% ipython --no-banner

In [1]: import numpy as np

In [2]: import numpy.linalg as la

In [3]: np.set_printoptions(precision=3, suppress=True, linewidth=160, floatmode="fixed")

In [4]: def tidy(a):
   ...:     return np.round(a, 3) + 0
   ...: 

In [5]: J = np.load("case7.npy")

In [6]: J
Out[6]: 
array([[ 1, -2,  4],
       [ 1, -1,  1],
       [ 1,  0,  0],
       [ 1,  1,  1]])

In [7]: Q, V = la.qr(J[:, :2])[0], la.qr(J[:, 2:])[0]

In [8]: s = la.svd(Q.T @ V, compute_uv=False)

In [9]: tidy(s)
Out[9]: array([0.882])

In [10]: rng = np.random.default_rng(8456)

In [11]: A = np.eye(3, dtype=int)[rng.permutation(3)]

In [12]: A
Out[12]: 
array([[1, 0, 0],
       [0, 1, 0],
       [0, 0, 1]])

In [13]: low = la.cholesky(A)

In [14]: low @ low.T
Out[14]: 
array([[1.000, 0.000, 0.000],
       [0.000, 1.000, 0.000],
       [0.000, 0.000, 1.000]])

In [15]: np.diag(low) ** 2
Out[15]: array([1.000, 1.000, 1.000])

In [16]: np.prod(np.diag(low)) ** 2, tidy(la.det(A))
Out[16]: (np.float64(1.0), np.float64(1.0))

In [17]: la.eigvalsh(A).min() > 0
Out[17]: np.True_

In [18]: x = np.array([2, 4, 0])

In [19]: (x - A @ x) @ (A @ x)
Out[19]: np.int64(0)

In [20]: A @ x
Out[20]: array([2, 4, 0])

In [21]: A @ A @ x
Out[21]: array([2, 4, 0])

In [22]: evals, V = la.eigh(A)

In [23]: evals.sum(), np.trace(A)
Out[23]: (np.float64(3.0), np.int64(3))

In [24]: V.T @ V
Out[24]: 
array([[1.000, 0.000, 0.000],
       [0.000, 1.000, 0.000],
       [0.000, 0.000, 1.000]])

In [25]: tidy(np.sort(la.eigvals(A).real))
Out[25]: array([1.000, 1.000, 1.000])

In [26]: np.flatnonzero(la.matrix_power((A != 0) + (A.T != 0) + np.eye(3), 3)[0])
Out[26]: array([0])

In [27]: A @ A
Out[27]: 
array([[1, 0, 0],
       [0, 1, 0],
       [0, 0, 1]])

In [28]: (A != 0).astype(int)
Out[28]: 
array([[1, 0, 0],
       [0, 1, 0],
       [0, 0, 1]])

In [29]: (la.matrix_power((A != 0) + (A.T != 0) + np.eye(3), 3) > 0).astype(int)
Out[29]: 
array([[1, 0, 0],
       [0, 1, 0],
       [0, 0, 1]])

In [30]: data = np.load("data.npy")

In [31]: data
Out[31]: 
array([[-5, -6,  1],
       [ 0,  8,  5],
       [ 0,  0, -5]])

In [32]: # triangular: eigenvalues sit on the diagonal

In [33]: la.matrix_rank(data - data[0, 0] * np.eye(3))
Out[33]: np.int64(2)

In [34]: la.matrix_power(data - np.diag(np.diag(data)), 3)
Out[34]: 
array([[0, 0, 0],
       [0, 0, 0],
       [0, 0, 0]])

In [35]: [int(la.matrix_rank(la.matrix_power(data, p))) for p in range(1, 4)]
Out[35]: [3, 3, 3]

In [36]: np.prod(np.diag(data)), tidy(la.det(data))
Out[36]: (np.int64(200), np.float64(200.0))

In [37]: Q = data.astype(float).copy()

In [38]: for j in range(3):
    ...:     Q[:, j] -= Q[:, :j] @ (Q[:, :j].T @ Q[:, j])
    ...:     Q[:, j] /= la.norm(Q[:, j])
    ...: 

In [39]: Q.T @ Q
Out[39]: 
array([[1.000, 0.000, 0.000],
       [0.000, 1.000, 0.000],
       [0.000, 0.000, 1.000]])

In [40]: Q.T @ data
Out[40]: 
array([[ 5.000,  6.000, -1.000],
       [ 0.000,  8.000,  5.000],
       [ 0.000,  0.000,  5.000]])

In [41]: Q
Out[41]: 
array([[-1.000,  0.000,  0.000],
       [ 0.000,  1.000,  0.000],
       [ 0.000,  0.000, -1.000]])

In [42]: Y = data / la.norm(data, axis=1, keepdims=True)

In [43]: G = Y @ Y.T

In [44]: tidy(np.degrees(np.arccos(np.clip(G[2, 0], -1, 1))))
Out[44]: np.float64(97.296)

In [45]: Q, Rm = la.qr(data)

In [46]: np.allclose(Rm.T @ Rm, data.T @ data)
Out[46]: True

In [47]: np.trace(Q @ Q.T)
Out[47]: np.float64(3.0)

In [48]: m1 = np.array([[-2, 0, 0, 0], [0, 0, 1, 0], [0, -3, 0, 0], [0, 0, 0, 3]])

In [49]: G = J.T @ J

In [50]: (J @ J.T).shape
Out[50]: (4, 4)

In [51]: la.matrix_rank(G)
Out[51]: np.int64(3)

In [52]: G
Out[52]: 
array([[ 4, -2,  6],
       [-2,  6, -8],
       [ 6, -8, 18]])

In [53]: np.diag(G)
Out[53]: array([ 4,  6, 18])

In [54]: tidy(la.eigvalsh(G)[::-1])
Out[54]: array([23.967,  2.870,  1.163])

In [55]: np.trace(G), (J ** 2).sum()
Out[55]: (np.int64(28), np.int64(28))

In [56]: np.allclose(G, G.T)
Out[56]: True

In [57]: np.flatnonzero(la.matrix_power((m1 != 0) + (m1.T != 0) + np.eye(4), 4)[0])
Out[57]: array([0])

In [58]: tidy(la.det(m1))
Out[58]: np.float64(-18.0)
